% python3 -q
>>> import numpy as np
>>> from numpy import linalg as LA
>>> np.set_printoptions(precision=2, suppress=True, linewidth=160)
>>> rng = np.random.default_rng(221109)
>>> mat = (rng.random((10, 10)) < 0.3) + np.eye(10)
>>> mat /= mat.sum(axis=1, keepdims=True)
>>> mat
array([[0.25, 0.25, 0.  , 0.  , 0.  , 0.  , 0.  , 0.25, 0.  , 0.25],
       [0.  , 0.5 , 0.  , 0.25, 0.  , 0.  , 0.  , 0.  , 0.  , 0.25],
       [0.  , 0.17, 0.17, 0.  , 0.  , 0.17, 0.17, 0.17, 0.17, 0.  ],
       [0.  , 0.  , 0.  , 0.33, 0.33, 0.33, 0.  , 0.  , 0.  , 0.  ],
       [0.  , 0.  , 0.  , 0.  , 0.5 , 0.5 , 0.  , 0.  , 0.  , 0.  ],
       [0.  , 0.25, 0.  , 0.25, 0.  , 0.25, 0.25, 0.  , 0.  , 0.  ],
       [0.2 , 0.2 , 0.  , 0.2 , 0.  , 0.  , 0.2 , 0.  , 0.2 , 0.  ],
       [0.  , 0.2 , 0.2 , 0.2 , 0.  , 0.  , 0.  , 0.4 , 0.  , 0.  ],
       [0.2 , 0.2 , 0.2 , 0.  , 0.  , 0.  , 0.2 , 0.  , 0.2 , 0.  ],
       [0.33, 0.  , 0.  , 0.33, 0.  , 0.  , 0.  , 0.  , 0.  , 0.33]])
>>> m1 = np.loadtxt("sample16.csv", delimiter=",")
>>> m1
array([[-1., -2., -1., -2.],
       [-3., -1., -3., -1.],
       [ 1.,  2.,  0.,  0.],
       [ 3.,  1.,  0.,  0.]])
>>> q, Rm = LA.qr(m1)
>>> Rm.round(2) + 0
array([[ 4.47,  2.24,  2.24,  1.12],
       [ 0.  , -2.24,  0.  , -1.12],
       [ 0.  ,  0.  ,  2.24,  1.12],
       [ 0.  ,  0.  ,  0.  ,  1.12]])
>>> np.round(q.T @ q, 2) + 0
array([[1., 0., 0., 0.],
       [0., 1., 0., 0.],
       [0., 0., 1., 0.],
       [0., 0., 0., 1.]])
>>> np.trace(q @ q.T)
np.float64(4.0)
>>> K = np.loadtxt("m.csv", delimiter=",")
>>> K
array([[ 0.,  0.,  0.,  0.,  0.,  0.,  0.,  0., -8.,  0.],
       [ 3.,  0.,  0.,  0.,  0.,  0.,  0.,  0.,  0.,  0.],
       [ 0.,  0.,  0.,  0.,  0.,  5.,  0.,  0.,  0.,  0.],
       [ 0.,  0.,  0.,  5.,  0.,  0.,  0.,  0.,  0.,  0.],
       [ 0.,  5.,  0.,  0.,  0.,  0.,  0.,  0.,  0.,  0.],
       [ 0.,  0.,  0.,  0.,  0.,  0., -3.,  0.,  0.,  0.],
       [ 0.,  0.,  0.,  0.,  0.,  0.,  0.,  0.,  0.,  0.],
       [ 0.,  0.,  0.,  0.,  0.,  0.,  0.,  5.,  0.,  0.],
       [ 0.,  0.,  0.,  0.,  0.,  0.,  0.,  0.,  0., -5.],
       [ 0.,  0.,  0.,  0., -6.,  0.,  0.,  0.,  0.,  0.]])
>>> B = m1 / np.sqrt((m1 ** 2).mean(axis=1, keepdims=True))
>>> B[2]
array([0.89, 1.79, 0.  , 0.  ])
>>> LA.matrix_rank(B) == LA.matrix_rank(m1)
np.True_
>>> m1 - m1.mean(axis=1, keepdims=True)
array([[ 0.5 , -0.5 ,  0.5 , -0.5 ],
       [-1.  ,  1.  , -1.  ,  1.  ],
       [ 0.25,  1.25, -0.75, -0.75],
       [ 2.  ,  0.  , -1.  , -1.  ]])
>>> LA.matrix_rank(m1 - m1.mean(axis=1, keepdims=True))
np.int64(3)
>>> np.allclose(K @ K.T, K.T @ K)
False
>>> np.round(np.abs(LA.eigvals(K)).max(), 2)
np.float64(5.14)
>>> np.trace(K)
np.float64(10.0)
>>> np.sort(np.abs(LA.eigvals(K)))
array([0.  , 0.  , 0.  , 5.  , 5.  , 5.14, 5.14, 5.14, 5.14, 5.14])
>>> vec = np.array([-1, -1, 0, -2, -2, 3, -3, -1, -1, -3])
>>> h1 = np.maximum(K @ vec, 0)
>>> h1
array([ 8.,  0., 15.,  0.,  0.,  9.,  0.,  0., 15., 12.])
>>> K.T @ h1
array([  0.,   0.,   0.,   0., -72.,  75., -27.,   0., -64., -75.])
>>> np.flatnonzero(h1 > 1e-9)
array([0, 2, 5, 8, 9])
>>> B = np.array([[-2, 7, 3, -1, 1, -7, -2, 5, -9],
...     [2, -5, 5, 2, -3, -1, 3, -2, 9],
...     [-4, -4, -1, -6, 4, -2, -6, 4, -2],
...     [-4, 2, 7, -2, -3, -8, -4, -8, 3],
...     [-2, -5, -4, -7, -2, -6, -5, 3, 3],
...     [2, 9, 8, 0, -6, 5, -9, 2, 8],
...     [4, 0, 9, 3, 8, -3, 4, 5, -1],
...     [8, 0, 5, 2, 5, -4, -7, -5, -1],
...     [-2, -4, 2, 4, -5, -9, 0, 1, 2]])
>>> data = np.tril(B)
>>> data
array([[-2,  0,  0,  0,  0,  0,  0,  0,  0],
       [ 2, -5,  0,  0,  0,  0,  0,  0,  0],
       [-4, -4, -1,  0,  0,  0,  0,  0,  0],
       [-4,  2,  7, -2,  0,  0,  0,  0,  0],
       [-2, -5, -4, -7, -2,  0,  0,  0,  0],
       [ 2,  9,  8,  0, -6,  5,  0,  0,  0],
       [ 4,  0,  9,  3,  8, -3,  4,  0,  0],
       [ 8,  0,  5,  2,  5, -4, -7, -5,  0],
       [-2, -4,  2,  4, -5, -9,  0,  1,  2]])
>>> left, s, Vh = LA.svd(data)
>>> np.argmax(s[:-1] / (s[1:] + 1e-6)) + 1
np.int64(8)
>>> B = left[:, :8] @ np.diag(s[:8]) @ Vh[:8]
>>> LA.matrix_rank(data, rtol=0.05)
np.int64(7)
>>> data @ data
array([[   4,    0,    0,    0,    0,    0,    0,    0,    0],
       [ -14,   25,    0,    0,    0,    0,    0,    0,    0],
       [   4,   24,    1,    0,    0,    0,    0,    0,    0],
       [  -8,  -42,  -21,    4,    0,    0,    0,    0,    0],
       [  42,   37,  -37,   28,    4,    0,    0,    0,    0],
       [   4,   -2,   56,   42,  -18,   25,    0,    0,    0],
       [ -62,  -97,   -8,  -50,   34,  -27,   16,    0,    0],
       [-130,  -77, -131,  -70,  -67,   21,    7,   25,    0],
       [ -32,  -44,  -17,   37,   59,  -67,   -7,   -3,    4]])
>>> LA.matrix_rank(data - data[0, 0] * np.eye(9))
np.int64(8)
>>> np.sort(LA.eigvals(data))
array([-5., -5., -2., -2., -2., -1.,  2.,  4.,  5.])
>>> LA.matrix_rank(data, rtol=0.1)
np.int64(7)
>>> LA.cond(data) > 100
np.True_
>>> [round(float(x), 2) for x in LA.svd(data, compute_uv=False)[:3]]
[19.59, 16.27, 12.14]
>>> def softmax(z):
...     e = np.exp(z - z.max(axis=-1, keepdims=True))
...     return e / e.sum(axis=-1, keepdims=True)
... 
>>> softmax(data).sum(axis=1)
array([1., 1., 1., 1., 1., 1., 1., 1., 1.])
>>> np.round(softmax(data[5] + 5), 2) + 0
array([0.  , 0.72, 0.27, 0.  , 0.  , 0.01, 0.  , 0.  , 0.  ])
>>> np.round(softmax(10 * data[5]), 2) + 0
array([0., 1., 0., 0., 0., 0., 0., 0., 0.])
>>> scores = data @ data.T / np.sqrt(9)
>>> softmax(scores).round(6).argmax(axis=1)
array([2, 1, 2, 3, 4, 5, 6, 7, 8])
>>> np.round(softmax(scores)[5] @ data, 2) + 0
array([ 2.,  9.,  8.,  0., -6.,  5.,  0.,  0.,  0.])
>>> E = np.loadtxt("a.csv", delimiter=",")
>>> E
array([[-1.,  0.,  0.,  0.,  0., -2., -2.,  0.,  0., -2., -2.],
       [ 0., -1., -2., -2., -2.,  0.,  0., -2., -2.,  0.,  0.],
       [ 0., -2., -1., -2., -2.,  0.,  0., -2., -2.,  0.,  0.],
       [ 0., -2., -2., -1., -2.,  0.,  0., -2., -2.,  0.,  0.],
       [ 0., -2., -2., -2., -1.,  0.,  0., -2., -2.,  0.,  0.],
       [-2.,  0.,  0.,  0.,  0., -1., -2.,  0.,  0., -2., -2.],
       [-2.,  0.,  0.,  0.,  0., -2., -1.,  0.,  0., -2., -2.],
       [ 0., -2., -2., -2., -2.,  0.,  0., -1., -2.,  0.,  0.],
       [ 0., -2., -2., -2., -2.,  0.,  0., -2., -1.,  0.,  0.],
       [-2.,  0.,  0.,  0.,  0., -2., -2.,  0.,  0., -1., -2.],
       [-2.,  0.,  0.,  0.,  0., -2., -2.,  0.,  0., -2., -1.]])
>>> np.all(LA.eigvalsh(E) > 0)
np.False_
>>> F = np.load("dump.npy")
>>> F
array([[  0,   0,   0,   0,   0,   0],
       [  0,   0,   0,   0,   0,   0],
       [  0,   0,   0,   0,   0,   0],
       [  5,  -4,   3,  10,  -8,   6],
       [  2,  -8,  -1,   4, -16,  -2],
       [ -9,  -4,  -3, -18,  -8,  -6]])
>>> left, s, Vh = LA.svd(F)
>>> np.argmax(s[:-1] / (s[1:] + 1e-6)) + 1
np.int64(3)
>>> s.round(2) + 0
array([25.04, 21.95,  4.07,  0.  ,  0.  ,  0.  ])
>>> B = left[:, :3] @ np.diag(s[:3]) @ Vh[:3]
>>> LA.matrix_rank(F, rtol=0.05)
np.int64(3)
>>> round(float(np.abs(F - B).max()), 2)
0.0
>>> LA.cond(F) > 100
np.True_
>>> [round(float(x), 2) for x in LA.svd(F, compute_uv=False)[:3]]
[25.04, 21.95, 4.07]
>>> LA.matrix_rank(F, rtol=0.1)
np.int64(3)
